$ python3 -q
>>> import numpy as np
>>> np.set_printoptions(precision=2, suppress=True, linewidth=160)
>>> tidy = lambda a: np.round(a, 2) + 0
>>> data = np.array([[0.38, 0.35, 0.12, 0.15, 0.0],
...     [0.0, 0.33, 0.4, 0.2, 0.07],
...     [0.29, 0.07, 0.43, 0.14, 0.07],
...     [0.19, 0.12, 0.25, 0.06, 0.38],
...     [0.22, 0.22, 0.39, 0.11, 0.06]])
>>> data
array([[0.38, 0.35, 0.12, 0.15, 0.  ],
       [0.  , 0.33, 0.4 , 0.2 , 0.07],
       [0.29, 0.07, 0.43, 0.14, 0.07],
       [0.19, 0.12, 0.25, 0.06, 0.38],
       [0.22, 0.22, 0.39, 0.11, 0.06]])
>>> vec = np.array([2, 2, 1, 1, 2])
>>> tidy((data * vec).sum(axis=1))
array([1.73, 1.4 , 1.43, 1.69, 1.5 ])
>>> data @ np.eye(5)[1]
array([0.35, 0.33, 0.07, 0.12, 0.22])
>>> np.sign((data @ vec).round(6))
array([1., 1., 1., 1., 1.])
>>> (data @ vec).argmax()
np.int64(0)
>>> data @ np.ones(5)
array([1., 1., 1., 1., 1.])
>>> tidy(np.einsum("ij,j->i", data, vec))
array([1.73, 1.4 , 1.43, 1.69, 1.5 ])
>>> data * vec
array([[0.76, 0.7 , 0.12, 0.15, 0.  ],
       [0.  , 0.66, 0.4 , 0.2 , 0.14],
       [0.58, 0.14, 0.43, 0.14, 0.14],
       [0.38, 0.24, 0.25, 0.06, 0.76],
       [0.44, 0.44, 0.39, 0.11, 0.12]])
>>> tidy(data @ (2 * vec))
array([3.46, 2.8 , 2.86, 3.38, 3.  ])
>>> tidy(np.linalg.eigvals(data))
array([ 1.  +0.j  ,  0.18+0.25j,  0.18-0.25j, -0.05+0.12j, -0.05-0.12j])
>>> tidy(np.linalg.det(data[::-1]))
np.float64(0.0)
>>> tidy(np.linalg.eigvals(data).sum().real)
np.float64(1.26)
>>> tidy(np.linalg.det(data.T))
np.float64(0.0)
>>> tidy(np.einsum("ij,ji->", data, data))
np.float64(0.92)
>>> np.kron(np.eye(2, dtype=int), data)
array([[0.38, 0.35, 0.12, 0.15, 0.  , 0.  , 0.  , 0.  , 0.  , 0.  ],
       [0.  , 0.33, 0.4 , 0.2 , 0.07, 0.  , 0.  , 0.  , 0.  , 0.  ],
       [0.29, 0.07, 0.43, 0.14, 0.07, 0.  , 0.  , 0.  , 0.  , 0.  ],
       [0.19, 0.12, 0.25, 0.06, 0.38, 0.  , 0.  , 0.  , 0.  , 0.  ],
       [0.22, 0.22, 0.39, 0.11, 0.06, 0.  , 0.  , 0.  , 0.  , 0.  ],
       [0.  , 0.  , 0.  , 0.  , 0.  , 0.38, 0.35, 0.12, 0.15, 0.  ],
       [0.  , 0.  , 0.  , 0.  , 0.  , 0.  , 0.33, 0.4 , 0.2 , 0.07],
       [0.  , 0.  , 0.  , 0.  , 0.  , 0.29, 0.07, 0.43, 0.14, 0.07],
       [0.  , 0.  , 0.  , 0.  , 0.  , 0.19, 0.12, 0.25, 0.06, 0.38],
       [0.  , 0.  , 0.  , 0.  , 0.  , 0.22, 0.22, 0.39, 0.11, 0.06]])
>>> rng = np.random.default_rng(4123)
>>> idx = rng.permutation(5)
>>> idx
array([3, 1, 2, 0, 4])
>>> other = data[idx][:, idx]
>>> tidy(np.sort(np.abs(np.linalg.eigvals(other))))
array([0.13, 0.13, 0.31, 0.31, 1.  ])
>>> tidy(np.trace(other))
np.float64(1.26)
>>> other
array([[0.06, 0.12, 0.25, 0.19, 0.38],
       [0.2 , 0.33, 0.4 , 0.  , 0.07],
       [0.14, 0.07, 0.43, 0.29, 0.07],
       [0.15, 0.35, 0.12, 0.38, 0.  ],
       [0.11, 0.22, 0.39, 0.22, 0.06]])
>>> np.allclose(other, data)
False
>>> vec = np.array([2, 0, -2, 2, 0])
>>> h1 = np.maximum(other @ vec, 0)
>>> np.flatnonzero(h1 > 1e-9)
array([3])
>>> tidy(other.T @ h1)
array([0.12, 0.29, 0.1 , 0.31, 0.  ])
>>> other * (h1 > 1e-9)[:, None]
array([[0.  , 0.  , 0.  , 0.  , 0.  ],
       [0.  , 0.  , 0.  , 0.  , 0.  ],
       [0.  , 0.  , 0.  , 0.  , 0.  ],
       [0.15, 0.35, 0.12, 0.38, 0.  ],
       [0.  , 0.  , 0.  , 0.  , 0.  ]])
>>> tidy(h1)
array([0.  , 0.  , 0.  , 0.82, 0.  ])
>>> r0, v = data[0], data[2]
>>> tidy(r0 @ r0)
np.float64(0.3)
>>> tidy(r0 @ v)
np.float64(0.21)
>>> pr = (r0 @ v) / (r0 @ r0) * r0
>>> tidy(v - pr)
array([ 0.03, -0.17,  0.35,  0.04,  0.07])
>>> np.linalg.matrix_rank(np.outer(r0, v))
np.int64(1)
>>> tidy(np.linalg.norm(r0 + v) ** 2 + np.linalg.norm(r0 - v) ** 2)
np.float64(1.2)
>>> arr = np.load("block14.npy")
>>> arr
array([[3, 0, 0, 2, 2, 0, 1],
       [1, 3, 0, 0, 2, 2, 0],
       [0, 1, 3, 0, 0, 2, 2],
       [2, 0, 1, 3, 0, 0, 2],
       [2, 2, 0, 1, 3, 0, 0],
       [0, 2, 2, 0, 1, 3, 0],
       [0, 0, 2, 2, 0, 1, 3]])
>>> vec = np.array([2, 0, 5, 2, 1, 4, 3])
>>> y = arr @ vec
>>> y
array([15, 12, 29, 21,  9, 23, 27])
>>> tidy(np.linalg.solve(arr, y))
array([2., 0., 5., 2., 1., 4., 3.])
>>> E = np.loadtxt("test4.csv", delimiter=",")
>>> E
array([[ 0.,  1.,  2.,  0., -3.,  0.,  1.,  1.,  3., -3.],
       [ 1.,  0.,  0.,  0.,  0.,  0.,  0.,  0.,  0.,  0.],
       [ 2.,  0.,  0.,  0.,  0.,  0.,  0.,  0.,  0.,  0.],
       [ 0.,  0.,  0.,  0.,  0.,  0.,  0.,  0.,  0.,  0.],
       [-3.,  0.,  0.,  0.,  0.,  0.,  0.,  0.,  0.,  0.],
       [ 0.,  0.,  0.,  0.,  0.,  0.,  0.,  0.,  0.,  0.],
       [ 1.,  0.,  0.,  0.,  0.,  0.,  0.,  0.,  0.,  0.],
       [ 1.,  0.,  0.,  0.,  0.,  0.,  0.,  0.,  0.,  0.],
       [ 3.,  0.,  0.,  0.,  0.,  0.,  0.,  0.,  0.,  0.],
       [-3.,  0.,  0.,  0.,  0.,  0.,  0.,  0.,  0.,  0.]])
>>> # null space of dimension 8
>>> rk = np.linalg.matrix_rank(E)
>>> rk
np.int64(2)
>>> ns = np.linalg.svd(E)[2][rk:].T
>>> tidy(ns @ ns.T)
array([[ 0.  ,  0.  ,  0.  ,  0.  ,  0.  ,  0.  ,  0.  ,  0.  ,  0.  ,  0.  ],
       [ 0.  ,  0.97, -0.06,  0.  ,  0.09,  0.  , -0.03, -0.03, -0.09,  0.09],
       [ 0.  , -0.06,  0.88,  0.  ,  0.18,  0.  , -0.06, -0.06, -0.18,  0.18],
       [ 0.  ,  0.  ,  0.  ,  1.  ,  0.  ,  0.  ,  0.  ,  0.  ,  0.  ,  0.  ],
       [ 0.  ,  0.09,  0.18,  0.  ,  0.74,  0.  ,  0.09,  0.09,  0.26, -0.26],
       [ 0.  ,  0.  ,  0.  ,  0.  ,  0.  ,  1.  ,  0.  ,  0.  ,  0.  ,  0.  ],
       [ 0.  , -0.03, -0.06,  0.  ,  0.09,  0.  ,  0.97, -0.03, -0.09,  0.09],
       [ 0.  , -0.03, -0.06,  0.  ,  0.09,  0.  , -0.03,  0.97, -0.09,  0.09],
       [ 0.  , -0.09, -0.18,  0.  ,  0.26,  0.  , -0.09, -0.09,  0.74,  0.26],
       [ 0.  ,  0.09,  0.18,  0.  , -0.26,  0.  ,  0.09,  0.09,  0.26,  0.74]])
>>> [int(np.linalg.matrix_rank(E[:, :j + 1])) for j in range(10)]
[1, 2, 2, 2, 2, 2, 2, 2, 2, 2]
>>> np.linalg.matrix_rank(E.T @ E), np.linalg.matrix_rank(E @ E.T)
(np.int64(2), np.int64(2))
>>> Uu, s, Vh = np.linalg.svd(E)
>>> evecs = Vh[:(s > 1e-8).sum()]
>>> vec = E[6] + -3 * E[1] + rng.integers(2) * np.eye(10)[3]
>>> vec
array([-2.,  0.,  0.,  1.,  0.,  0.,  0.,  0.,  0.,  0.])
>>> np.linalg.matrix_rank(np.vstack([E, vec]))
np.int64(3)
>>> tidy(np.linalg.norm(vec - evecs.T @ evecs @ vec))
np.float64(1.0)
>>> tidy(evecs.T @ evecs)
array([[ 1.  ,  0.  ,  0.  ,  0.  ,  0.  ,  0.  ,  0.  ,  0.  ,  0.  ,  0.  ],
       [ 0.  ,  0.03,  0.06,  0.  , -0.09,  0.  ,  0.03,  0.03,  0.09, -0.09],
       [ 0.  ,  0.06,  0.12,  0.  , -0.18,  0.  ,  0.06,  0.06,  0.18, -0.18],
       [ 0.  ,  0.  ,  0.  ,  0.  ,  0.  ,  0.  ,  0.  ,  0.  ,  0.  ,  0.  ],
       [ 0.  , -0.09, -0.18,  0.  ,  0.26,  0.  , -0.09, -0.09, -0.26,  0.26],
       [ 0.  ,  0.  ,  0.  ,  0.  ,  0.  ,  0.  ,  0.  ,  0.  ,  0.  ,  0.  ],
       [ 0.  ,  0.03,  0.06,  0.  , -0.09,  0.  ,  0.03,  0.03,  0.09, -0.09],
       [ 0.  ,  0.03,  0.06,  0.  , -0.09,  0.  ,  0.03,  0.03,  0.09, -0.09],
       [ 0.  ,  0.09,  0.18,  0.  , -0.26,  0.  ,  0.09,  0.09,  0.26, -0.26],
       [ 0.  , -0.09, -0.18,  0.  ,  0.26,  0.  , -0.09, -0.09, -0.26,  0.26]])
>>> tidy(np.diag(evecs.T @ evecs))
array([1.  , 0.03, 0.12, 0.  , 0.26, 0.  , 0.03, 0.03, 0.26, 0.26])
>>> G = E.T @ E
>>> G
array([[34.,  0.,  0.,  0.,  0.,  0.,  0.,  0.,  0.,  0.],
       [ 0.,  1.,  2.,  0., -3.,  0.,  1.,  1.,  3., -3.],
       [ 0.,  2.,  4.,  0., -6.,  0.,  2.,  2.,  6., -6.],
       [ 0.,  0.,  0.,  0.,  0.,  0.,  0.,  0.,  0.,  0.],
       [ 0., -3., -6.,  0.,  9.,  0., -3., -3., -9.,  9.],
       [ 0.,  0.,  0.,  0.,  0.,  0.,  0.,  0.,  0.,  0.],
       [ 0.,  1.,  2.,  0., -3.,  0.,  1.,  1.,  3., -3.],
       [ 0.,  1.,  2.,  0., -3.,  0.,  1.,  1.,  3., -3.],
       [ 0.,  3.,  6.,  0., -9.,  0.,  3.,  3.,  9., -9.],
       [ 0., -3., -6.,  0.,  9.,  0., -3., -3., -9.,  9.]])
>>> np.diag(G)
array([34.,  1.,  4.,  0.,  9.,  0.,  1.,  1.,  9.,  9.])
>>> tidy(np.linalg.svd(E, compute_uv=False) ** 2)
array([34., 34.,  0.,  0.,  0.,  0.,  0.,  0.,  0.,  0.])
>>> np.allclose(G, G.T)
True
>>> np.linalg.matrix_rank(G)
np.int64(2)
>>> A = np.arange(84).reshape(7, 12) + -1
>>> A
array([[-1,  0,  1,  2,  3,  4,  5,  6,  7,  8,  9, 10],
       [11, 12, 13, 14, 15, 16, 17, 18, 19, 20, 21, 22],
       [23, 24, 25, 26, 27, 28, 29, 30, 31, 32, 33, 34],
       [35, 36, 37, 38, 39, 40, 41, 42, 43, 44, 45, 46],
       [47, 48, 49, 50, 51, 52, 53, 54, 55, 56, 57, 58],
       [59, 60, 61, 62, 63, 64, 65, 66, 67, 68, 69, 70],
       [71, 72, 73, 74, 75, 76, 77, 78, 79, 80, 81, 82]])
>>> # null space of dimension 10
>>> rk = np.linalg.matrix_rank(A)
>>> rk
np.int64(2)
>>> ns = np.linalg.svd(A)[2][rk:].T
>>> [int(np.linalg.matrix_rank(A[:i])) for i in range(1, len(A) + 1)]
[1, 2, 2, 2, 2, 2, 2]
>>> [int(np.linalg.matrix_rank(A[:, :j + 1])) for j in range(12)]
[1, 2, 2, 2, 2, 2, 2, 2, 2, 2, 2, 2]
>>> ns.shape
(12, 10)
>>> tidy(ns @ ns.T)
array([[ 0.71, -0.26, -0.22, -0.18, -0.14, -0.1 , -0.06, -0.03,  0.01,  0.05,  0.09,  0.13],
       [-0.26,  0.78, -0.19, -0.16, -0.13, -0.1 , -0.07, -0.04,  0.  ,  0.03,  0.06,  0.09],
       [-0.22, -0.19,  0.83, -0.14, -0.12, -0.1 , -0.07, -0.05, -0.02,  0.  ,  0.03,  0.05],
       [-0.18, -0.16, -0.14,  0.87, -0.11, -0.09, -0.07, -0.06, -0.04, -0.02,  0.  ,  0.01],
       [-0.14, -0.13, -0.12, -0.11,  0.9 , -0.09, -0.08, -0.07, -0.06, -0.05, -0.04, -0.03],
       [-0.1 , -0.1 , -0.1 , -0.09, -0.09,  0.91, -0.08, -0.08, -0.07, -0.07, -0.07, -0.06],
       [-0.06, -0.07, -0.07, -0.07, -0.08, -0.08,  0.91, -0.09, -0.09, -0.1 , -0.1 , -0.1 ],
       [-0.03, -0.04, -0.05, -0.06, -0.07, -0.08, -0.09,  0.9 , -0.11, -0.12, -0.13, -0.14],
       [ 0.01,  0.  , -0.02, -0.04, -0.06, -0.07, -0.09, -0.11,  0.87, -0.14, -0.16, -0.18],
       [ 0.05,  0.03,  0.  , -0.02, -0.05, -0.07, -0.1 , -0.12, -0.14,  0.83, -0.19, -0.22],
       [ 0.09,  0.06,  0.03,  0.  , -0.04, -0.07, -0.1 , -0.13, -0.16, -0.19,  0.78, -0.26],
       [ 0.13,  0.09,  0.05,  0.01, -0.03, -0.06, -0.1 , -0.14, -0.18, -0.22, -0.26,  0.71]])
>>> m1 = np.load("x.npy")
>>> m1
array([[-1.2, -0.9,  1. , -0.1,  7. , -1.8,  0.1,  0.2,  0.1,  0.3, -2.1],
       [ 0.4, -0.4, -0.5,  0.2,  0.5, -0.8, -1.3,  0.8, -1. , -0.6, -0.3],
       [ 0.3,  0.3,  0.1,  0.7,  3. ,  1.1, -1. , -0.3,  1.7,  0. ,  0.4],
       [ 0.1, -0.7, -0.8, -0.6, -3. , -1.1, -0.1, -0.8,  0.7, -0.3, -0.3],
       [ 0.3, -1.9,  0.8, -0.1, -3.5,  0.5,  0. , -0.4,  1.6,  0.8,  0. ],
       [-0.1,  0.5,  1. ,  2.1,  1.5,  1. ,  1. ,  0.3,  0.8, -0.6, -1.1],
       [-0.5,  1.5, -0.5,  1.3, -1.5,  0.1, -0.4,  1.3,  1. ,  1. , -0.6],
       [ 0.1, -1.1,  0.2,  2. , -2. ,  0.9, -0.5,  1.4,  0.9,  0.2, -0.2],
       [-0.2, -0.2, -0.8, -0.2, -2. ,  0.1, -0.2,  1.1,  0.7,  0.9,  0.7]])
>>> G = m1.T @ m1
>>> tidy(np.linalg.eigvalsh(G)[::-1])
array([98.15, 21.99, 12.27,  9.4 ,  6.64,  5.48,  3.02,  0.69,  0.08,  0.  ,  0.  ])
>>> tidy(m1.sum(axis=0))
array([-0.8, -2.9,  0.5,  5.3,  0. ,  0. , -2.4,  3.6,  6.5,  1.7, -3.5])
>>> np.linalg.matrix_rank(m1)
np.int64(9)
>>> tidy(m1.sum(axis=1))
array([ 2.6, -3. ,  6.3, -6.9, -1.9,  6.4,  2.7,  1.9, -0.1])
>>> tidy(np.linalg.svd(m1, compute_uv=False))
array([9.91, 4.69, 3.5 , 3.07, 2.58, 2.34, 1.74, 0.83, 0.29])
>>> np.unravel_index(np.abs(m1).argmax(), m1.shape)
(np.int64(0), np.int64(4))
>>> tidy(m1.mean(axis=0))
array([-0.09, -0.32,  0.06,  0.59,  0.  ,  0.  , -0.27,  0.4 ,  0.72,  0.19, -0.39])
>>> tidy(np.linalg.norm(m1))
np.float64(12.56)
>>> def softmax(z):
...     e = np.exp(z - z.max(axis=-1, keepdims=True))
...     return e / e.sum(axis=-1, keepdims=True)
... 
>>> tidy(softmax(m1).sum(axis=1))
array([1., 1., 1., 1., 1., 1., 1., 1., 1.])
>>> tidy(softmax(m1[1]))
array([0.15, 0.07, 0.06, 0.12, 0.16, 0.04, 0.03, 0.22, 0.04, 0.05, 0.07])
>>> tidy(softmax(m1[1] + 5))
array([0.15, 0.07, 0.06, 0.12, 0.16, 0.04, 0.03, 0.22, 0.04, 0.05, 0.07])
>>> S = m1 @ m1.T / np.sqrt(11)
>>> tidy(softmax(S + np.triu(np.full(S.shape, -np.inf), 1)))
array([[1.  , 0.  , 0.  , 0.  , 0.  , 0.  , 0.  , 0.  , 0.  ],
       [0.45, 0.55, 0.  , 0.  , 0.  , 0.  , 0.  , 0.  , 0.  ],
       [0.68, 0.  , 0.32, 0.  , 0.  , 0.  , 0.  , 0.  , 0.  ],
       [0.  , 0.01, 0.  , 0.98, 0.  , 0.  , 0.  , 0.  , 0.  ],
       [0.  , 0.  , 0.  , 0.08, 0.92, 0.  , 0.  , 0.  , 0.  ],
       [0.4 , 0.01, 0.1 , 0.  , 0.  , 0.49, 0.  , 0.  , 0.  ],
       [0.  , 0.02, 0.02, 0.06, 0.09, 0.05, 0.77, 0.  , 0.  ],
       [0.  , 0.01, 0.01, 0.04, 0.26, 0.02, 0.09, 0.57, 0.  ],
       [0.  , 0.02, 0.01, 0.15, 0.28, 0.01, 0.13, 0.15, 0.26]])
>>> softmax(S).round(6).argmax(axis=1)
array([0, 1, 0, 3, 4, 5, 6, 7, 4])
>>> tidy(softmax(S)[1] @ m1)
array([-0.21, -0.44,  0.09,  0.34,  1.93, -0.66, -0.52,  0.5 ,  0.06, -0.03, -0.76])
